% python3 -q
>>> import numpy as np
>>> np.set_printoptions(suppress=True, linewidth=160)
>>> data = np.loadtxt("arr.csv", delimiter=",")
>>> print(data.round(4))
[[-2.423   9.0757 -3.4295]
 [ 3.3638  9.2645 -1.6893]
 [ 7.3209 -5.5738  3.9164]
 [ 3.2895 -8.7317  3.5969]
 [ 5.2743 -7.5642  3.8684]
 [ 0.7948  9.6252 -2.593 ]
 [-9.5477  0.0346 -2.9733]
 [-8.6336 -4.8922 -1.2361]
 [-7.4094  5.46   -3.9103]
 [-4.3131 -8.9285  1.2956]
 [-4.3465  8.1822 -3.7628]
 [-8.1411 -5.7474 -0.8309]
 [-6.591  -7.5186  0.1726]
 [ 0.9893  9.6234 -2.5321]
 [-9.5724 -0.3253 -2.8747]
 [ 7.7578 -4.979   3.8765]
 [ 1.6156  9.5901 -2.3279]
 [-7.9896 -5.9709 -0.718 ]
 [ 5.8576  8.085  -0.5674]
 [ 5.0823  8.5598 -0.948 ]
 [-7.2365  5.6794 -3.9214]
 [ 9.576   0.4058  2.8522]
 [-3.335   8.7111 -3.6049]
 [ 7.5233  6.576   0.3948]
 [-8.5465  3.6212 -3.7207]
 [-1.1054  9.4342 -3.1263]
 [ 9.5834  0.949   2.6942]
 [ 4.5643 -8.0494  3.7913]
 [ 4.8182  8.6971 -1.0705]
 [-3.5226 -9.2167  1.6259]
 [ 9.583   0.9696  2.688 ]
 [-5.0819  7.704  -3.85  ]
 [ 1.4392  9.6038 -2.3866]
 [ 3.7191  9.153  -1.5461]]
>>> # rows and columns are dependent
>>> U, sigma, vt = np.linalg.svd(data)
>>> vecs = vt[:(sigma > 1e-8).sum()]
>>> rng = np.random.default_rng(53)
>>> x = data[18] + 5 * data[1] + rng.integers(2) * np.eye(3)[2]
>>> x.round(4)
array([22.6768, 54.4075, -8.0136])
>>> np.round(np.linalg.norm(x - vecs.T @ vecs @ x), 4)
np.float64(0.9193)
>>> np.round(np.diag(vecs.T @ vecs), 4)
array([0.9186, 0.9264, 0.1549])
>>> print(np.round(vecs.T @ vecs, 4))
[[ 0.9186  0.0774  0.2623]
 [ 0.0774  0.9264 -0.2493]
 [ 0.2623 -0.2493  0.1549]]
>>> print(np.allclose(vecs.T @ vecs @ x, x))
False
>>> Xs = data - data.mean(axis=0)
>>> vecs = np.linalg.svd(Xs)[2][:2]
>>> other = Xs - Xs @ vecs.T @ vecs
>>> np.round(other.std(axis=0), 4) + 0
array([0., 0., 0.])
>>> feats = np.maximum(np.array([[3, 3, 2, 3],
...     [0, 2, 0, 2],
...     [1, 2, 1, 3],
...     [2, 1, 2, 1],
...     [0, 2, 1, 1],
...     [1, 1, 0, 1],
...     [0, 2, 3, 3],
...     [2, 0, 0, 2],
...     [0, 1, 3, 1],
...     [3, 2, 3, 1],
...     [2, 3, 0, 0]]) @ np.array([[-2, -2, 0, 0, -2, -2, -2],
...     [0, -2, 0, 0, -2, 2, 2],
...     [-2, -2, -1, 2, 0, 0, 0],
...     [2, -1, 0, 1, 0, 2, 0]]) + np.array([3, 0, 1, 0, 0, 3, 1]), 0)
>>> feats
array([[ 0,  0,  0,  7,  0,  9,  1],
       [ 7,  0,  1,  2,  0, 11,  5],
       [ 5,  0,  0,  5,  0, 11,  3],
       [ 0,  0,  0,  5,  0,  3,  0],
       [ 3,  0,  0,  3,  0,  9,  5],
       [ 3,  0,  1,  1,  0,  5,  1],
       [ 3,  0,  0,  9,  0, 13,  5],
       [ 3,  0,  1,  2,  0,  3,  0],
       [ 0,  0,  0,  7,  0,  7,  3],
       [ 0,  0,  0,  7,  0,  3,  0],
       [ 0,  0,  1,  0,  0,  5,  3]])
>>> # columns 1 and 4 are equal
>>> U, sigma, vt = np.linalg.svd(feats)
>>> vecs = vt[:(sigma > 1e-8).sum()]
>>> x = feats[10] + 5 * feats[5] + rng.integers(2) * np.eye(7)[3]
>>> x
array([15.,  0.,  6.,  5.,  0., 30.,  8.])
>>> np.allclose(vecs.T @ vecs @ x, x)
True
>>> np.round(np.diag(vecs.T @ vecs), 4) + 0
array([1., 0., 1., 1., 0., 1., 1.])
>>> np.round(vecs.T @ vecs, 4) + 0
array([[1., 0., 0., 0., 0., 0., 0.],
       [0., 0., 0., 0., 0., 0., 0.],
       [0., 0., 1., 0., 0., 0., 0.],
       [0., 0., 0., 1., 0., 0., 0.],
       [0., 0., 0., 0., 0., 0., 0.],
       [0., 0., 0., 0., 0., 1., 0.],
       [0., 0., 0., 0., 0., 0., 1.]])
>>> theta = np.radians(90)
>>> r_ = np.eye(7)
>>> r_[3, 3] = r_[0, 0] = np.cos(theta)
>>> r_[3, 0], r_[0, 3] = -np.sin(theta), np.sin(theta)
>>> print(r_.round(4) + 0)
[[ 0.  0.  0.  1.  0.  0.  0.]
 [ 0.  1.  0.  0.  0.  0.  0.]
 [ 0.  0.  1.  0.  0.  0.  0.]
 [-1.  0.  0.  0.  0.  0.  0.]
 [ 0.  0.  0.  0.  1.  0.  0.]
 [ 0.  0.  0.  0.  0.  1.  0.]
 [ 0.  0.  0.  0.  0.  0.  1.]]
>>> other = feats @ r_.T
>>> print(other.round(4) + 0)
[[ 7.  0.  0.  0.  0.  9.  1.]
 [ 2.  0.  1. -7.  0. 11.  5.]
 [ 5.  0.  0. -5.  0. 11.  3.]
 [ 5.  0.  0.  0.  0.  3.  0.]
 [ 3.  0.  0. -3.  0.  9.  5.]
 [ 1.  0.  1. -3.  0.  5.  1.]
 [ 9.  0.  0. -3.  0. 13.  5.]
 [ 2.  0.  1. -3.  0.  3.  0.]
 [ 7.  0.  0.  0.  0.  7.  3.]
 [ 7.  0.  0.  0.  0.  3.  0.]
 [ 0.  0.  1.  0.  0.  5.  3.]]
>>> np.abs(other - feats).max(axis=0)
array([ 7.,  0.,  0., 12.,  0.,  0.,  0.])
>>> r0, v = feats[0], feats[3]
>>> r0 @ v
np.int64(62)
>>> p = (r0 @ v) / (r0 @ r0) * r0
>>> np.outer(r0, v)
array([[ 0,  0,  0,  0,  0,  0,  0],
       [ 0,  0,  0,  0,  0,  0,  0],
       [ 0,  0,  0,  0,  0,  0,  0],
       [ 0,  0,  0, 35,  0, 21,  0],
       [ 0,  0,  0,  0,  0,  0,  0],
       [ 0,  0,  0, 45,  0, 27,  0],
       [ 0,  0,  0,  5,  0,  3,  0]])
>>> np.round(v - p, 4)
array([ 0.    ,  0.    ,  0.    ,  1.687 ,  0.    , -1.2595, -0.4733])
>>> F = np.load("block2.npy")
>>> F
array([[ 15,   2,   9,  -4,  -3,   0,   3,   3],
       [  2,  19,   3,   7,  -7,  10,   6,   3],
       [  9,   3,  19,   3, -11,  -2,   0,   6],
       [ -4,   7,   3,  14,  -4,   2,   0,   3],
       [ -3,  -7, -11,  -4,  12,   0,  -3,  -4],
       [  0,  10,  -2,   2,   0,  16,   2,   0],
       [  3,   6,   0,   0,  -3,   2,   6,  -2],
       [  3,   3,   6,   3,  -4,   0,  -2,  15]])
>>> # symmetric, so the eigenvalues are real
>>> F.ravel(order="F")
array([ 15,   2,   9,  -4,  -3,   0,   3,   3,   2,  19,   3,   7,  -7,  10,   6,   3,   9,   3,  19,   3, -11,  -2,   0,   6,  -4,   7,   3,  14,  -4,   2,
         0,   3,  -3,  -7, -11,  -4,  12,   0,  -3,  -4,   0,  10,  -2,   2,   0,  16,   2,   0,   3,   6,   0,   0,  -3,   2,   6,  -2,   3,   3,   6,   3,
        -4,   0,  -2,  15])
>>> T = F.reshape(8, 2, -1)
>>> T[:, 0]
array([[ 15,   2,   9,  -4],
       [  2,  19,   3,   7],
       [  9,   3,  19,   3],
       [ -4,   7,   3,  14],
       [ -3,  -7, -11,  -4],
       [  0,  10,  -2,   2],
       [  3,   6,   0,   0],
       [  3,   3,   6,   3]])
>>> np.einsum("ihd,jhd->hij", T, T).shape
(2, 8, 8)
>>> T.shape
(8, 2, 4)
>>> T.transpose(1, 0, 2)
array([[[ 15,   2,   9,  -4],
        [  2,  19,   3,   7],
        [  9,   3,  19,   3],
        [ -4,   7,   3,  14],
        [ -3,  -7, -11,  -4],
        [  0,  10,  -2,   2],
        [  3,   6,   0,   0],
        [  3,   3,   6,   3]],

       [[ -3,   0,   3,   3],
        [ -7,  10,   6,   3],
        [-11,  -2,   0,   6],
        [ -4,   2,   0,   3],
        [ 12,   0,  -3,  -4],
        [  0,  16,   2,   0],
        [ -3,   2,   6,  -2],
        [ -4,   0,  -2,  15]]])
>>> print(np.einsum("ihd,ihd->ih", T, T))
[[326  27]
 [423 194]
 [460 161]
 [270  29]
 [195 169]
 [108 260]
 [ 45  53]
 [ 63 245]]
>>> print(np.round(np.linalg.norm(F, 1), 4), round(float(np.linalg.norm(F, np.inf)), 4))
57.0 57.0
>>> np.round(np.linalg.norm(F, "nuc"), 4)
np.float64(116.0)
>>> F[3] @ F[2]
np.int64(142)
>>> np.round(np.linalg.norm(F, axis=1), 4)
array([18.7883, 24.8395, 24.9199, 17.2916, 19.0788, 19.1833,  9.8995, 17.5499])
>>> J = np.loadtxt("dump.csv", delimiter=",")
>>> print(J)
[[ 0.51  0.01 -0.89  0.09  0.53  0.61  0.93]
 [-1.44  1.    2.2   0.45 -0.58 -0.56 -1.05]
 [-1.41  1.65  1.95  0.9   0.03  0.21  0.  ]
 [-0.7  -0.14  1.26 -0.21 -0.84 -0.98 -1.47]
 [ 1.51 -0.71 -2.41 -0.24  0.91  0.97  1.62]
 [-0.95  0.27  1.57  0.03 -0.73 -0.81 -1.29]
 [ 1.11 -0.79 -1.69 -0.36  0.43  0.41  0.78]
 [-0.4   0.84  0.44  0.51  0.34  0.48  0.57]]
>>> np.argsort(-np.linalg.norm(J, axis=0).round(6), kind="stable")[:3]
array([2, 0, 6])
>>> gram = J.T @ J
>>> (J @ J.T).shape
(8, 8)
>>> np.allclose(gram, gram.T)
True
>>> round(np.trace(gram), 4), (J ** 2).sum()
(np.float64(54.9143), np.float64(54.9143))
>>> np.round(np.linalg.eigvalsh(gram)[::-1], 4) + 0
array([46.7416,  8.1727,  0.    ,  0.    ,  0.    ,  0.    ,  0.    ])
>>> np.round(np.linalg.svd(J, compute_uv=False) ** 2, 4) + 0
array([46.7416,  8.1727,  0.    ,  0.    ,  0.    ,  0.    ,  0.    ])
>>> mat = np.array([[-2.0, 0.0, 0.0, 0.0, 0.0, 0.0, 0.0],
...     [0.0, 0.0, 2.0, -2.0, 2.0, -3.0, 1.0],
...     [0.0, 0.0, 3.0, -3.0, -1.0, 2.0, 1.0],
...     [0.0, 2.0, -3.0, 3.0, -2.0, -3.0, -3.0],
...     [0.0, 3.0, 1.0, -3.0, -2.0, 1.0, -1.0],
...     [0.0, -2.0, 3.0, 1.0, 3.0, 2.0, 1.0],
...     [0.0, -1.0, 1.0, -3.0, 2.0, 2.0, 1.0]])
>>> mat
array([[-2.,  0.,  0.,  0.,  0.,  0.,  0.],
       [ 0.,  0.,  2., -2.,  2., -3.,  1.],
       [ 0.,  0.,  3., -3., -1.,  2.,  1.],
       [ 0.,  2., -3.,  3., -2., -3., -3.],
       [ 0.,  3.,  1., -3., -2.,  1., -1.],
       [ 0., -2.,  3.,  1.,  3.,  2.,  1.],
       [ 0., -1.,  1., -3.,  2.,  2.,  1.]])
>>> np.round(np.linalg.det(mat), 4)
np.float64(-1376.0)
>>> np.round(np.sort(np.linalg.eigvals(mat).real), 4)
array([-5.4936, -2.    , -0.9772,  1.3738,  1.3738,  2.386 ,  8.3372])
>>> mat @ mat
array([[  4.,   0.,   0.,   0.,   0.,   0.,   0.],
       [  0.,   7.,   6., -24.,  -9.,   8.,   4.],
       [  0., -14.,  24., -16.,  13.,  20.,  16.],
       [  0.,   9., -28.,  26., -10., -35., -14.],
       [  0., -13.,  18.,  -8.,  16.,   0.,  15.],
       [  0.,   6.,  12., -12.,  -7.,  18.,  -2.],
       [  0.,  -5.,  19., -17.,   7.,  22.,  10.]])
>>> (mat != 0).astype(int)
array([[1, 0, 0, 0, 0, 0, 0],
       [0, 0, 1, 1, 1, 1, 1],
       [0, 0, 1, 1, 1, 1, 1],
       [0, 1, 1, 1, 1, 1, 1],
       [0, 1, 1, 1, 1, 1, 1],
       [0, 1, 1, 1, 1, 1, 1],
       [0, 1, 1, 1, 1, 1, 1]])
